$ python3 -q
>>> import numpy as np
>>> np.set_printoptions(suppress=True, linewidth=160)
>>> def rd(a):
...     return np.round(a, 1) + 0
... 
>>> Y = np.array([[1, 2], [1, -1]])
>>> basis = np.array([[-1, -4, -4], [-2, 3, -2], [1, -3, 4]])
>>> K = np.kron(Y, basis)
>>> print(K)
[[-1 -4 -4 -2 -8 -8]
 [-2  3 -2 -4  6 -4]
 [ 1 -3  4  2 -6  8]
 [-1 -4 -4  1  4  4]
 [-2  3 -2  2 -3  2]
 [ 1 -3  4 -1  3 -4]]
>>> Y = np.linalg.inv(K)
>>> print(rd(np.linalg.cond(K)))
10.1
>>> print(np.allclose(Y, K.T))
False
>>> print(rd(np.linalg.det(K) * Y))
[[  2268.  10584.   7560.   4536.  21168.  15120.]
 [  2268.      0.   2268.   4536.      0.   4536.]
 [  1134.  -2646.  -4158.   2268.  -5292.  -8316.]
 [  2268.  10584.   7560.  -2268. -10584.  -7560.]
 [  2268.      0.   2268.  -2268.      0.  -2268.]
 [  1134.  -2646.  -4158.  -1134.   2646.   4158.]]
>>> print(rd(Y))
[[ 0.  -0.2 -0.2 -0.1 -0.4 -0.3]
 [ 0.   0.   0.  -0.1  0.  -0.1]
 [ 0.   0.1  0.1  0.   0.1  0.2]
 [ 0.  -0.2 -0.2  0.   0.2  0.2]
 [ 0.   0.   0.   0.   0.   0. ]
 [ 0.   0.1  0.1  0.  -0.1 -0.1]]
>>> print(rd(np.linalg.slogdet(K)[0]))
-1.0
>>> u = np.array([2, 0, 2])
>>> print(np.convolve(K[3], u))
[ -2  -8 -10  -6   0  10   8   8]
>>> print(np.polyval(u, K[3]))
[ 4 34 34  4 34 34]
>>> print(np.correlate(K[3], K[0], "full"))
[  8  40  66  36 -12 -33 -24 -24 -33 -20  -4]
>>> print(np.array([np.convolve(row, u, "same") for row in K]))
[[ -8 -10 -12 -24 -20 -16]
 [  6  -8  -2   8 -16  12]
 [ -6  10  -2  -4  20 -12]
 [ -8 -10  -6   0  10   8]
 [  6  -8  10 -10   8  -6]
 [ -6  10  -8  14 -10   6]]
>>> Y = K / np.sqrt((K ** 2).mean(axis=1, keepdims=True))
>>> print(K - K.mean(axis=1, keepdims=True))
[[ 3.5  0.5  0.5  2.5 -3.5 -3.5]
 [-1.5  3.5 -1.5 -3.5  6.5 -3.5]
 [ 0.  -4.   3.   1.  -7.   7. ]
 [-1.  -4.  -4.   1.   4.   4. ]
 [-2.   3.  -2.   2.  -3.   2. ]
 [ 1.  -3.   4.  -1.   3.  -4. ]]
>>> print(rd(np.linalg.norm(Y, axis=1)))
[2.4 2.4 2.4 2.4 2.4 2.4]
>>> print(np.linalg.matrix_rank(Y) == np.linalg.matrix_rank(K))
True
>>> def softmax(z):
...     e = np.exp(z - z.max(axis=-1, keepdims=True))
...     return e / e.sum(axis=-1, keepdims=True)
... 
>>> print(rd(softmax(10 * K[3])))
[0.  0.  0.  0.  0.5 0.5]
>>> print(rd(softmax(K).sum(axis=1)))
[1. 1. 1. 1. 1. 1.]
>>> print(rd(softmax(K[3] + 5)))
[0.  0.  0.  0.  0.5 0.5]
>>> scores = K @ K.T / np.sqrt(6)
>>> print(softmax(scores).round(6).argmax(axis=1))
[0 1 2 3 4 5]
>>> print(rd(softmax(scores)))
[[1. 0. 0. 0. 0. 0.]
 [0. 1. 0. 0. 0. 0.]
 [0. 0. 1. 0. 0. 0.]
 [0. 0. 0. 1. 0. 0.]
 [0. 0. 0. 0. 1. 0.]
 [0. 0. 0. 0. 0. 1.]]
>>> gram = K.T @ K
>>> print((K @ K.T).shape)
(6, 6)
>>> print(rd(np.linalg.svd(K, compute_uv=False) ** 2))
[222.1 174.1  71.1  55.7   6.8   2.2]
>>> X = np.load("a.npy")
>>> print(X)
[[-1.9  3.   0.  -3.   2. ]
 [ 1.  -1.9 -3.  -2.   1. ]
 [-2.   1.  -1.9  2.   0. ]
 [ 1.  -1.   2.   1.1 -2. ]
 [-2.   3.   0.  -3.   2.1]]
>>> rng = np.random.default_rng(13067)
>>> Y = X + rng.integers(-2, 3, (5, 4)) @ rng.integers(-2, 3, (4, 5))
>>> print(rd(Y))
[[  0.1   3.   -8.  -11.    4. ]
 [  7.   -7.9  -1.   -8.   10. ]
 [ -7.    5.   -1.9   8.   -7. ]
 [ -2.   -1.   -6.   -0.9  -1. ]
 [  0.    5.    2.   -3.    3.1]]
>>> print(rd(np.linalg.svd(Y - X, compute_uv=False)))
[18.9 12.9  4.2  2.   0. ]
>>> print(rd(np.einsum("ij,ji->", X, X)))
32.4
>>> print(rd(np.poly(X)))
[  1.    2.5 -13.1 -77.2 -47.2   5.5]
>>> print(rd(np.linalg.eigvals(X)))
[ 4.6+0.j  -3.2+2.1j -3.2-2.1j  0.1+0.j  -0.8+0.j ]
>>> print(rd(np.linalg.eigvals(X).sum().real))
-2.5
>>> print(np.kron(np.eye(2, dtype=int), X))
[[-1.9  3.   0.  -3.   2.  -0.   0.   0.  -0.   0. ]
 [ 1.  -1.9 -3.  -2.   1.   0.  -0.  -0.  -0.   0. ]
 [-2.   1.  -1.9  2.   0.  -0.   0.  -0.   0.   0. ]
 [ 1.  -1.   2.   1.1 -2.   0.  -0.   0.   0.  -0. ]
 [-2.   3.   0.  -3.   2.1 -0.   0.   0.  -0.   0. ]
 [-0.   0.   0.  -0.   0.  -1.9  3.   0.  -3.   2. ]
 [ 0.  -0.  -0.  -0.   0.   1.  -1.9 -3.  -2.   1. ]
 [-0.   0.  -0.   0.   0.  -2.   1.  -1.9  2.   0. ]
 [ 0.  -0.   0.   0.  -0.   1.  -1.   2.   1.1 -2. ]
 [-0.   0.   0.  -0.   0.  -2.   3.   0.  -3.   2.1]]
>>> print(rd(np.linalg.det(2 * X)), rd(np.linalg.det(X)))
-176.1 -5.5
>>> print(rd(np.linalg.det(X[::-1])))
-5.5
>>> idx = rng.permutation(6)
>>> print(idx)
[4 5 3 2 1 0]
>>> Y = K[idx][:, idx]
>>> print(rd(np.sort(np.abs(np.linalg.eigvals(Y)))))
[4.4 4.4 5.2 5.2 9.6 9.6]
>>> print(Y)
[[-3  2  2 -2  3 -2]
 [ 3 -4 -1  4 -3  1]
 [ 4  4  1 -4 -4 -1]
 [-6  8  2  4 -3  1]
 [ 6 -4 -4 -2  3 -2]
 [-8 -8 -2 -4 -4 -1]]
